$ python -q
>>> import numpy as np
>>> import numpy.linalg as la
>>> np.set_printoptions(suppress=True, linewidth=160)
>>> def rd(a):
...     return np.round(a, 2) + 0
... 
>>> data = np.array([[1, -1, 1, -1, 1, -1, 1, -1],
...     [1, -1, -1, 1, -1, 1, 1, -1],
...     [1, 1, 1, 1, 1, 1, 1, 1]])
>>> theta = np.radians(60)
>>> Rm = np.eye(8)
>>> Rm[0, 0] = Rm[1, 1] = np.cos(theta)
>>> Rm[0, 1], Rm[1, 0] = -np.sin(theta), np.sin(theta)
>>> rd(Rm)
array([[ 0.5 , -0.87,  0.  ,  0.  ,  0.  ,  0.  ,  0.  ,  0.  ],
       [ 0.87,  0.5 ,  0.  ,  0.  ,  0.  ,  0.  ,  0.  ,  0.  ],
       [ 0.  ,  0.  ,  1.  ,  0.  ,  0.  ,  0.  ,  0.  ,  0.  ],
       [ 0.  ,  0.  ,  0.  ,  1.  ,  0.  ,  0.  ,  0.  ,  0.  ],
       [ 0.  ,  0.  ,  0.  ,  0.  ,  1.  ,  0.  ,  0.  ,  0.  ],
       [ 0.  ,  0.  ,  0.  ,  0.  ,  0.  ,  1.  ,  0.  ,  0.  ],
       [ 0.  ,  0.  ,  0.  ,  0.  ,  0.  ,  0.  ,  1.  ,  0.  ],
       [ 0.  ,  0.  ,  0.  ,  0.  ,  0.  ,  0.  ,  0.  ,  1.  ]])
>>> other = data @ Rm.T
>>> rd(other)
array([[ 1.37,  0.37,  1.  , -1.  ,  1.  , -1.  ,  1.  , -1.  ],
       [ 1.37,  0.37, -1.  ,  1.  , -1.  ,  1.  ,  1.  , -1.  ],
       [-0.37,  1.37,  1.  ,  1.  ,  1.  ,  1.  ,  1.  ,  1.  ]])
>>> rd(la.det(Rm)), np.trace(Rm)
(np.float64(1.0), np.float64(7.0))
>>> rd(la.svd(data, compute_uv=False)), rd(la.svd(other, compute_uv=False))
(array([2.83, 2.83, 2.83]), array([2.83, 2.83, 2.83]))
>>> np.allclose(data @ data.T, other @ other.T)
True
>>> np.allclose(la.norm(data, axis=1), la.norm(other, axis=1))
True
>>> np.unravel_index(np.abs(other).argmax(), other.shape)
(np.int64(0), np.int64(0))
>>> rd(other.mean(axis=0))
array([ 0.79,  0.7 ,  0.33,  0.33,  0.33,  0.33,  1.  , -0.33])
>>> other[3]
Traceback (most recent call last):
  File "<python-input-18>", line 1, in <module>
    other[3]
    ~~~~~^^^
IndexError: index 3 is out of bounds for axis 0 with size 3
>>> other[:, 8]
Traceback (most recent call last):
  File "<python-input-19>", line 1, in <module>
    other[:, 8]
    ~~~~~^^^^^^
IndexError: index 8 is out of bounds for axis 1 with size 8
>>> rd(la.norm(other))
np.float64(4.9)
>>> other = data[0, 0] * data[1:] - np.outer(data[1:, 0], data[0])
>>> other
array([[ 0,  0, -2,  2, -2,  2,  0,  0],
       [ 0,  2,  0,  2,  0,  2,  0,  2]])
>>> np.flatnonzero(~other.round(6).any(axis=1))
array([], dtype=int64)
>>> la.matrix_rank(other), la.matrix_rank(data)
(np.int64(2), np.int64(3))
>>> m1 = np.load("m.npy")
>>> m1
array([[5., 4., 0., 0.],
       [4., 5., 0., 0.],
       [0., 0., 5., 4.],
       [0., 0., 4., 5.]])
>>> # equal to its transpose
>>> rd(la.det(m1.T))
np.float64(81.0)
>>> rd(la.eigvals(m1))
array([9., 1., 9., 1.])
>>> rd(la.eigvals(m1).sum().real)
np.float64(20.0)
>>> np.kron(np.eye(2, dtype=int), m1)
array([[5., 4., 0., 0., 0., 0., 0., 0.],
       [4., 5., 0., 0., 0., 0., 0., 0.],
       [0., 0., 5., 4., 0., 0., 0., 0.],
       [0., 0., 4., 5., 0., 0., 0., 0.],
       [0., 0., 0., 0., 5., 4., 0., 0.],
       [0., 0., 0., 0., 4., 5., 0., 0.],
       [0., 0., 0., 0., 0., 0., 5., 4.],
       [0., 0., 0., 0., 0., 0., 4., 5.]])
>>> rd(la.det(m1[::-1]))
np.float64(81.0)
>>> vec = np.ones(4)
>>> for _ in range(5):
...     vec = m1 @ vec
...     vec /= la.norm(vec)
...     print(round(vec @ m1 @ vec, 2))
... 
9.0
9.0
9.0
9.0
9.0
>>> vec
array([0.5, 0.5, 0.5, 0.5])
>>> rd(la.eigvalsh(m1)[-1])
np.float64(9.0)
>>> w, vecs = la.eigh(m1)
>>> vec = np.array([2, 1, 6, 0])
>>> vec @ m1 @ vec
np.float64(221.0)
>>> np.abs(m1).sum(axis=1).max(), np.abs(w).max()
(np.float64(9.0), np.float64(9.0))
>>> rd(vecs * np.sqrt(w) @ vecs.T)
array([[2., 1., 0., 0.],
       [1., 2., 0., 0.],
       [0., 0., 2., 1.],
       [0., 0., 1., 2.]])
>>> t3 = np.stack([m1, -3 * m1, m1[::-1]])
>>> la.matrix_rank(t3)
array([4, 4, 4])
>>> t3.sum(axis=0)
array([[-10.,  -8.,   4.,   5.],
       [ -8., -10.,   5.,   4.],
       [  4.,   5., -10.,  -8.],
       [  5.,   4.,  -8., -10.]])
>>> rd(la.norm(t3, axis=(1, 2)))
array([12.81, 38.42, 12.81])
>>> la.matrix_rank(t3.reshape(3, -1))
np.int64(2)
>>> E = np.array([[-1.03, 2.01, -0.95, 3.13],
...     [-1.18, 2.11, -1.04, 2.88],
...     [-0.95, 2.04, -0.98, 3.0],
...     [-1.2, 1.93, -1.1, 2.96],
...     [-2.02, 0.06, -1.85, 3.09],
...     [-1.8, -0.03, -2.19, 3.0],
...     [-1.9, 0.1, -2.07, 2.8],
...     [-2.02, -0.03, -1.97, 2.89],
...     [3.0, -1.02, -2.06, -2.03],
...     [3.1, -1.2, -1.9, -1.77],
...     [3.1, -1.1, -2.0, -1.92],
...     [3.01, -0.91, -1.95, -2.25]])
>>> labels = E[:, 1] > np.median(E[:, 1])
>>> r0 = E[labels].mean(axis=0) - E[~labels].mean(axis=0)
>>> rd(r0)
array([-2.78,  2.09,  0.68,  3.32])
>>> rd((((E - E.mean(axis=0)) @ r0 > 0) == labels).mean())
np.float64(0.83)
>>> arr = np.loadtxt("data.csv", delimiter=",")
>>> arr
array([[ 0.,  0., -2.,  1.],
       [ 0., -3., -2., -1.],
       [ 0.,  0., -3., -2.],
       [ 0.,  0.,  0., -1.]])
>>> (arr + arr.T) / 2
array([[ 0. ,  0. , -1. ,  0.5],
       [ 0. , -3. , -1. , -0.5],
       [-1. , -1. , -3. , -1. ],
       [ 0.5, -0.5, -1. , -1. ]])
>>> arr.inv()
Traceback (most recent call last):
  File "<python-input-55>", line 1, in <module>
    arr.inv()
    ^^^^^^^
AttributeError: 'numpy.ndarray' object has no attribute 'inv'
>>> np.allclose(arr @ arr.T, arr.T @ arr)
False
>>> rd(la.det(arr))
np.float64(0.0)
>>> vec = np.array([2, 2, 1, 1])
>>> np.einsum("ij,j->i", arr, vec)
array([-1., -9., -5., -1.])
>>> (arr @ vec).argmax()
np.int64(0)
>>> la.norm(arr @ vec) <= la.norm(arr, 2) * la.norm(vec) + 1e-9
np.True_
>>> arr @ np.eye(4)[0]
array([0., 0., 0., 0.])
>>> arr * vec
array([[ 0.,  0., -2.,  1.],
       [ 0., -6., -2., -1.],
       [ 0.,  0., -3., -2.],
       [ 0.,  0.,  0., -1.]])
>>> r0 = np.array([0, 0])
>>> np.polyval(r0, arr[3])
array([0., 0., 0., 0.])
>>> np.array([np.convolve(row, r0, "same") for row in arr])
array([[0., 0., 0., 0.],
       [0., 0., 0., 0.],
       [0., 0., 0., 0.],
       [0., 0., 0., 0.]])
>>> rd(la.norm(arr, 2) / la.norm(arr))
np.float64(0.84)
>>> np.argsort(-la.norm(arr, axis=0).round(6), kind="stable")[:3]
array([2, 1, 3])
>>> la.matrix_rank(arr, rtol=0.1)
np.int64(3)
>>> [round(float(x), 2) for x in la.svd(arr, compute_uv=False)[:3]]
[4.8, 2.41, 2.04]
>>> U, sigma, vt = la.svd(arr)
>>> vecs = vt[:(sigma > 1e-8).sum()]
>>> rng = np.random.default_rng(53334)
>>> vec = arr[1] + 4 * arr[2] + rng.integers(2) * np.eye(4)[3]
>>> vec
array([  0.,  -3., -14.,  -8.])
>>> rd(np.diag(vecs.T @ vecs))
array([0., 1., 1., 1.])
>>> W0 = np.load("w.npy")
>>> W0
array([[-2.2 ,  0.9 , -1.6 ,  0.  , -1.6 ],
       [ 1.4 ,  0.4 ,  1.1 , -1.1 , -1.2 ],
       [ 1.28, -0.08,  0.88, -0.82, -0.93]])
>>> w1 = np.array([[1, 2, 1, 1, 0],
...     [5, 0, 2, 0, 1],
...     [3, 4, 4, 0, 2],
...     [1, 4, 0, 4, 4],
...     [3, 2, 3, 2, 2]])
>>> b = np.array([0, 0, -1, 2, 2])
>>> act = np.maximum(W0 @ w1 + b, 0)
>>> la.matrix_rank(act)
np.int64(2)
>>> rd((act > 0).mean(axis=0))
array([0.33, 0.67, 0.67, 0.  , 0.  ])
>>> (act > 0).astype(int)
array([[0, 0, 0, 0, 0],
       [1, 1, 1, 0, 0],
       [0, 1, 1, 0, 0]])
>>> rd(act)
array([[0.  , 0.  , 0.  , 0.  , 0.  ],
       [2.  , 0.4 , 2.  , 0.  , 0.  ],
       [0.  , 0.94, 0.85, 0.  , 0.  ]])
>>> basis = np.array([[2, 2, 2], [3, 3, 2], [3, 3, 2], [3, 2, 1], [5, 0, 0]])
>>> rd(act @ basis)
array([[ 0.  ,  0.  ,  0.  ],
       [11.2 , 11.2 ,  8.8 ],
       [ 5.37,  5.37,  3.58]])
>>> (act @ basis).round(6).argmax(axis=1)
array([0, 0, 0])
>>> def softmax(z):
...     e = np.exp(z - z.max(axis=-1, keepdims=True))
...     return e / e.sum(axis=-1, keepdims=True)
... 
>>> rd(softmax(10 * W0[0]))
array([0., 1., 0., 0., 0.])
>>> rd(softmax(W0[0] + 2))
array([0.03, 0.62, 0.05, 0.25, 0.05])
>>> scores = W0 @ W0.T / np.sqrt(5)
>>> rd(softmax(scores)[0] @ W0)
array([-2.18,  0.9 , -1.59,  0.  , -1.6 ])
>>> rd(softmax(scores + np.triu(np.full(scores.shape, -np.inf), 1)))
array([[1.  , 0.  , 0.  ],
       [0.02, 0.98, 0.  ],
       [0.02, 0.58, 0.4 ]])
>>> softmax(scores).round(6).argmax(axis=1)
array([0, 1, 1])
>>> rd(softmax(scores))
array([[1.  , 0.  , 0.  ],
       [0.01, 0.63, 0.36],
       [0.02, 0.58, 0.4 ]])
>>> other = np.array([[1, 0], [1, 0], [3, 3], [2, 1], [3, 2]])
>>> rd(np.einsum("ij,ij->i", W0, W0))
array([10.77,  5.98,  3.96])
>>> rd(np.einsum("ik,kj->ji", W0, other))
array([[-10.9 ,  -0.7 ,  -0.59],
       [ -8.  ,  -0.2 ,  -0.04]])
>>> other @ W0
Traceback (most recent call last):
  File "<python-input-100>", line 1, in <module>
    other @ W0
    ~~~~~~^~~~
ValueError: matmul: Input operand 1 has a mismatch in its core dimension 0, with gufunc signature (n?,k),(k,m?)->(n?,m?) (size 3 is different from 2)
>>> rd(other.T @ W0.T)
array([[-10.9 ,  -0.7 ,  -0.59],
       [ -8.  ,  -0.2 ,  -0.04]])
>>> la.matrix_rank(np.vstack([W0, other.T]))
np.int64(5)
>>> J = np.loadtxt("layer0.csv", delimiter=",")
>>> J
array([[ 0.,  0.,  0.,  0.],
       [-3.,  1., -3.,  1.],
       [ 0.,  0.,  0.,  0.],
       [-3.,  1., -3.,  1.]])
>>> other = J + rng.integers(-2, 3, (4, 1)) @ rng.integers(-2, 3, (1, 4))
>>> other
array([[-4.,  0.,  0., -4.],
       [-1.,  1., -3.,  3.],
       [ 4.,  0.,  0.,  4.],
       [-1.,  1., -3.,  3.]])
>>> la.matrix_rank(other - J, tol=1e-8)
np.int64(1)
>>> U, sigma, vt = la.svd(J)
>>> np.argmax(sigma[:-1] / (sigma[1:] + 1e-6)) + 1
np.int64(1)
>>> rd(sigma)
array([6.32, 0.  , 0.  , 0.  ])
>>> other = U[:, :1] @ np.diag(sigma[:1]) @ vt[:1]
>>> rd(other)
array([[ 0.,  0.,  0.,  0.],
       [-3.,  1., -3.,  1.],
       [ 0.,  0.,  0.,  0.],
       [-3.,  1., -3.,  1.]])
>>> rd(la.norm(J - other, 2)), rd(sigma[1])
(np.float64(0.0), np.float64(0.0))
>>> rd(np.abs(J - other).max())
np.float64(0.0)
>>> np.abs(np.diag(la.qr(J)[1])) > 1e-9
array([ True, False, False, False])
>>> t3 = np.stack([J, 5 * J, J[::-1]])
>>> rd(la.det(t3))
array([0., 0., 0.])
>>> rd(la.norm(t3, axis=(1, 2)))
array([ 6.32, 31.62,  6.32])
>>> t3.sum(axis=0)
array([[ -3.,   1.,  -3.,   1.],
       [-18.,   6., -18.,   6.],
       [ -3.,   1.,  -3.,   1.],
       [-18.,   6., -18.,   6.]])
>>> la.matrix_rank(t3)
array([1, 1, 1])
>>> K = np.loadtxt("sample9.csv", delimiter=",")
>>> K
array([[ 3.,  2., -2., -2.,  0.],
       [ 0.,  3.,  0.,  1., -2.],
       [ 0.,  0.,  3.,  2., -2.],
       [ 0.,  0.,  0.,  3.,  2.],
       [ 0.,  0.,  0.,  0.,  3.]])
>>> O, Rm = la.qr(K)
>>> np.abs(np.diag(Rm))
array([3., 3., 3., 3., 3.])
>>> O.shape, Rm.shape
((5, 5), (5, 5))
>>> F = np.load("test8.npy")
>>> F
array([[0, 0, 8, 0],
       [7, 0, 0, 0],
       [0, 9, 0, 0],
       [0, 0, 0, 6]])
>>> # splits into 2 blocks
>>> np.trace(m1)
np.float64(20.0)
>>> rd(np.abs(la.eigvals(m1)).max())
np.float64(9.0)
>>> (m1 + m1.T) / 2
array([[5., 4., 0., 0.],
       [4., 5., 0., 0.],
       [0., 0., 5., 4.],
       [0., 0., 4., 5.]])
>>> rd(la.matrix_power(m1, 2))
array([[41., 40.,  0.,  0.],
       [40., 41.,  0.,  0.],
       [ 0.,  0., 41., 40.],
       [ 0.,  0., 40., 41.]])
>>> np.allclose(m1, m1.T)
True
>>> assert m1 == m1.T
Traceback (most recent call last):
  File "<python-input-134>", line 1, in <module>
    assert m1 == m1.T
           ^^^^^^^^^^
ValueError: The truth value of an array with more than one element is ambiguous. Use a.any() or a.all()
